$ ipython --no-banner

In [1]: import numpy as np

In [2]: np.set_printoptions(precision=2, suppress=True, linewidth=100, floatmode="fixed")

In [3]: def rd(a):
   ...:     return np.round(a, 2) + 0
   ...: 

In [4]: data = np.load("run13.npy")

In [5]: print(data)
[[19 -3 -5 -4 -2  3  5  5  0]
 [ 1 39  0  6  8  5 -1 -6 -6]
 [-8 -3 13 -6 -8 -7  9  5 -4]
 [ 2  7  6 43  9 -9  2 -9 -9]
 [-5  3  9  9 -2 -3  1  4 -1]
 [ 9 -5 -8  3 -7 16 -5  0 -4]
 [-6  4  5  4  9  7 57  2  3]
 [ 1  9 -5 -5 -4 -9  4  0 -5]
 [ 9 -5  5  6  6 -7 -2 -8 45]]

In [6]: rng = np.random.default_rng(68)

In [7]: lab = rng.permutation(9)

In [8]: print(lab)
[4 6 2 8 7 3 1 5 0]

In [9]: Y = data[lab][:, lab]

In [10]: print(np.trace(Y))
230

In [11]: print(np.diag(Y))
[-2 57 13 45  0 43 39 16 19]

In [12]: print(data @ data)
[[ 402 -143 -226 -250  -50  157  333  126   54]
 [  21 1531   58  565  292  289 -108 -205 -559]
 [-379  -62  157 -428  -64 -118  636  115 -122]
 [-145  594  489 1900  436 -401  293 -277 -780]
 [-174  222  182  322   55 -208  159  -77 -183]
 [ 409 -278 -367   52 -134  301 -380    2 -217]
 [-437  410  434  528  496  376 3244   61  179]
 [ -72  402  -69 -212  142   59  220    3 -162]
 [ 454 -447  421  497  277 -474  -88 -294 2037]]

In [13]: print((data - data.T) / 2)
[[ 0.00 -2.00  1.50 -3.00  1.50 -3.00  5.50  2.00 -4.50]
 [ 2.00  0.00  1.50 -0.50  2.50  5.00 -2.50 -7.50 -0.50]
 [-1.50 -1.50  0.00 -6.00 -8.50  0.50  2.00  5.00 -4.50]
 [ 3.00  0.50  6.00  0.00  0.00 -6.00 -1.00 -2.00 -7.50]
 [-1.50 -2.50  8.50  0.00  0.00  2.00 -4.00  4.00 -3.50]
 [ 3.00 -5.00 -0.50  6.00 -2.00  0.00 -6.00  4.50  1.50]
 [-5.50  2.50 -2.00  1.00  4.00  6.00  0.00 -1.00  2.50]
 [-2.00  7.50 -5.00  2.00 -4.00 -4.50  1.00  0.00  1.50]
 [ 4.50  0.50  4.50  7.50  3.50 -1.50 -2.50 -1.50  0.00]]

In [14]: M = 0.9 ** np.abs(np.subtract.outer(np.arange(3), np.arange(3)))

In [15]: print(M)
[[1.00 0.90 0.81]
 [0.90 1.00 0.90]
 [0.81 0.90 1.00]]

In [16]: # symmetric, so the eigenvalues are real

In [17]: lab = rng.permutation(3)

In [18]: Y = M[:, lab] * rng.choice([-1, 1], 3)

In [19]: print(Y)
[[-1.00 -0.90  0.81]
 [-0.90 -1.00  0.90]
 [-0.81 -0.90  1.00]]

In [20]: left, _, VT = np.linalg.svd(M.T @ Y)

In [21]: print(lab)
[0 1 2]

In [22]: def softmax(z):
    ...:     e = np.exp(z - z.max(axis=-1, keepdims=True))
    ...:     return e / e.sum(axis=-1, keepdims=True)
    ...: 

In [23]: print(rd(softmax(Y).sum(axis=1)))
[1.00 1.00 1.00]

In [24]: scores = Y @ Y.T / np.sqrt(3)

In [25]: print(rd(softmax(scores)[0] @ Y))
[-0.90 -0.93  0.90]

In [26]: q, r_ = np.linalg.qr(M)

In [27]: print(rd(q))
[[-0.64  0.77  0.00]
 [-0.57 -0.47 -0.67]
 [-0.52 -0.43  0.74]]

In [28]: print(np.allclose(r_.T @ r_, M.T @ M))
True

In [29]: print(rd(r_))
[[-1.57 -1.61 -1.55]
 [ 0.00 -0.16 -0.23]
 [ 0.00  0.00  0.14]]

In [30]: print(rd(softmax(M[0] + 3)))
[0.37 0.33 0.30]

In [31]: print(rd(softmax(M[0])))
[0.37 0.33 0.30]

In [32]: print(rd(softmax(10 * M[0])))
[0.66 0.24 0.10]

In [33]: scores = M @ M.T / np.sqrt(3)

In [34]: print(rd(softmax(scores)[0] @ M))
[0.90 0.93 0.90]

In [35]: print(rd(softmax(scores + np.triu(np.full(scores.shape, -np.inf), 1))))
[[1.00 0.00 0.00]
 [0.49 0.51 0.00]
 [0.32 0.34 0.33]]

In [36]: print(rd(softmax(scores)))
[[0.33 0.34 0.32]
 [0.33 0.35 0.33]
 [0.32 0.34 0.33]]

In [37]: x0 = np.array([2, -2, 2])

In [38]: y = M @ x0

In [39]: print(y)
[1.82 1.60 1.82]

In [40]: print(rd(np.linalg.solve(M, y)))
[ 2.00 -2.00  2.00]

In [41]: print(rd(np.linalg.solve(M, y + M[:, 2])))
[ 2.00 -2.00  3.00]

In [42]: print(rd(np.linalg.solve(M.T, M[2])))
[0.00 0.00 1.00]

In [43]: A = np.loadtxt("block16.csv", delimiter=",")

In [44]: print(A)
[[0.00 0.00 0.00 0.00 5.00 2.00]
 [0.00 0.00 0.00 4.00 5.00 5.00]
 [0.00 0.00 0.00 4.00 3.00 4.00]
 [0.00 4.00 4.00 0.00 0.00 0.00]
 [5.00 5.00 3.00 0.00 0.00 0.00]
 [2.00 5.00 4.00 0.00 0.00 0.00]]

In [45]: gram = M.T @ M

In [46]: print(rd(np.diag(gram)))
[2.47 2.62 2.47]

In [47]: print(np.linalg.matrix_rank(gram))
3

In [48]: print(np.allclose(gram, gram.T))
True

In [49]: print((M @ M.T).shape)
(3, 3)

In [50]: print(rd(np.linalg.eigvalsh(gram)[::-1]))
[7.51 0.04 0.00]

In [51]: q, vecs = np.linalg.qr(data[:, :1])[0], np.linalg.qr(data[:, 1:])[0]

In [52]: sigma = np.linalg.svd(q.T @ vecs, compute_uv=False)

In [53]: print(rd(sigma))
[0.87]

In [54]: x0 = np.array([3, 0, 3, 1, 3, 2])

In [55]: y = A @ x0

In [56]: print(y)
[19.00 29.00 21.00 12.00 24.00 18.00]

In [57]: print(rd(np.linalg.solve(A, y)))
[3.00 0.00 3.00 1.00 3.00 2.00]

In [58]: print(rd(np.linalg.solve(A, y + A[:, 1])))
[3.00 1.00 3.00 1.00 3.00 2.00]

In [59]: print(rd(np.linalg.solve(A.T, A[1])))
[0.00 1.00 0.00 0.00 0.00 0.00]

In [60]: print(rd(np.linalg.solve(A, 5 * y)))
[15.00  0.00 15.00  5.00 15.00 10.00]

In [61]: print(rd(np.linalg.solve(A, A[:, 0])))
[1.00 0.00 0.00 0.00 0.00 0.00]

In [62]: ev, vecs = np.linalg.eigh(A)

In [63]: x0 = np.array([-3, -8, 5, 3, -4, 0])

In [64]: print(rd(vecs * np.maximum(ev, 0) @ vecs.T))
[[2.21 1.43 0.56 0.00 2.50 1.00]
 [1.43 3.00 2.33 2.00 2.50 2.50]
 [0.56 2.33 2.12 2.00 1.50 2.00]
 [0.00 2.00 2.00 2.02 0.88 1.77]
 [2.50 2.50 1.50 0.88 3.21 1.92]
 [1.00 2.50 2.00 1.77 1.92 2.11]]

In [65]: print(rd(vecs * np.abs(ev) @ vecs.T))
[[4.43 2.86 1.12 0.00 0.00 0.00]
 [2.86 6.01 4.67 0.00 0.00 0.00]
 [1.12 4.67 4.24 0.00 0.00 0.00]
 [0.00 0.00 0.00 4.04 1.76 3.54]
 [0.00 0.00 0.00 1.76 6.42 3.83]
 [0.00 0.00 0.00 3.54 3.83 4.21]]

In [66]: print((np.sign(vecs[:, -1].round(6)) == np.sign(vecs[0, -1].round(6))).astype(int))
[1 1 1 1 1 1]

In [67]: mat = np.diag(3 * np.array([-2, 0, -1, 0, 1])) + np.array([[-5, 1, 4, 3, 5],
    ...:     [-2, 4, 3, -2, -4],
    ...:     [3, 1, 3, 4, 4],
    ...:     [-1, 4, -5, -3, -4],
    ...:     [-5, 3, 1, 1, 4]])

In [68]: print(mat)
[[-11   1   4   3   5]
 [ -2   4   3  -2  -4]
 [  3   1   0   4   4]
 [ -1   4  -5  -3  -4]
 [ -5   3   1   1   7]]

In [69]: lab = rng.permutation(5)

In [70]: Y = mat[:, lab] * rng.choice([-1, 1], 5)

In [71]: print(Y)
[[11 -4 -5  3 -1]
 [ 2 -3  4 -2 -4]
 [-3  0 -4  4 -1]
 [ 1  5  4 -3 -4]
 [ 5 -1 -7  1 -3]]

In [72]: left, _, VT = np.linalg.svd(mat.T @ Y)

In [73]: print(lab)
[0 2 4 3 1]

In [74]: print(rd(left @ VT))
[[-1.00  0.00  0.00  0.00  0.00]
 [ 0.00  0.00  0.00  0.00 -1.00]
 [ 0.00 -1.00  0.00  0.00  0.00]
 [ 0.00  0.00  0.00  1.00  0.00]
 [ 0.00  0.00 -1.00  0.00  0.00]]

In [75]: print(rd(np.linalg.lstsq(mat, Y)[0]))
[[-1.00  0.00  0.00  0.00  0.00]
 [ 0.00  0.00  0.00  0.00 -1.00]
 [ 0.00 -1.00  0.00  0.00  0.00]
 [ 0.00  0.00  0.00  1.00  0.00]
 [ 0.00  0.00 -1.00  0.00  0.00]]
